$ ipython --no-banner

In [1]: import numpy as np

In [2]: import numpy.linalg as la

In [3]: np.set_printoptions(precision=1, suppress=True, linewidth=200)

In [4]: mat = np.load("run1.npy")

In [5]: print(mat)
[[1 2 0]
 [0 0 2]
 [2 2 3]]

In [6]: Q, vecs = la.qr(mat[:, :1])[0], la.qr(mat[:, 1:])[0]

In [7]: sv = la.svd(Q.T @ vecs, compute_uv=False)

In [8]: print(np.degrees(np.arccos(sv.clip(0, 1))))
[12.5]

In [9]: F = np.loadtxt("arr.csv", delimiter=",")

In [10]: print(F)
[[1. 0. 2.]
 [0. 0. 3.]
 [0. 3. 3.]]

In [11]: B = F / np.sqrt((F ** 2).mean(axis=1, keepdims=True))

In [12]: print(la.norm(B, axis=1))
[1.7 1.7 1.7]

In [13]: A = np.array([[-2, 1, -2, 1, -2, 1],
    ...:     [1, -2, 1, -2, 1, -2],
    ...:     [-2, 1, -2, 1, -2, 1],
    ...:     [1, -2, 1, -2, 1, -2],
    ...:     [-2, 1, -2, 1, -2, 1],
    ...:     [1, -2, 1, -2, 1, -2]])

In [14]: print(np.all(la.eigvalsh(A) > 0))
False

In [15]: print(np.unique(A.round(6), axis=0).shape)
(2, 6)

In [16]: print(la.lstsq(A[:-1].T, A[-1])[2])
2

In [17]: print(np.abs(np.diag(la.qr(A)[1])) > 1e-9)
[ True  True False False False False]

In [18]: print(A @ la.pinv(A) @ A)
[[-2.  1. -2.  1. -2.  1.]
 [ 1. -2.  1. -2.  1. -2.]
 [-2.  1. -2.  1. -2.  1.]
 [ 1. -2.  1. -2.  1. -2.]
 [-2.  1. -2.  1. -2.  1.]
 [ 1. -2.  1. -2.  1. -2.]]

In [19]: print(np.allclose(A[:-1].T @ la.lstsq(A[:-1].T, A[-1])[0], A[-1]))
True

In [20]: print(round(float(np.trace(la.pinv(A) @ A)), 1))
2.0

In [21]: B = np.array([[3, -3, -2], [2, -1, -2], [-2, 1, 0]])

In [22]: B[-1] = B[0]

In [23]: feats = B + 0.1 * np.eye(3)

In [24]: print(feats)
[[ 3.1 -3.  -2. ]
 [ 2.  -0.9 -2. ]
 [ 3.  -3.  -1.9]]

In [25]: w, vecs = la.eig(feats)

In [26]: print(np.sort(la.eigvals(feats.T)))
[-0.9  0.1  1.1]

In [27]: print(np.round(np.sort(la.eigvals(feats @ feats)), 1) + 0)
[0.  0.8 1.2]

In [28]: print(np.sort(la.eigvals(la.inv(feats))))
[-1.1  0.9 10. ]

In [29]: print(w)
[ 0.1 -0.9  1.1]
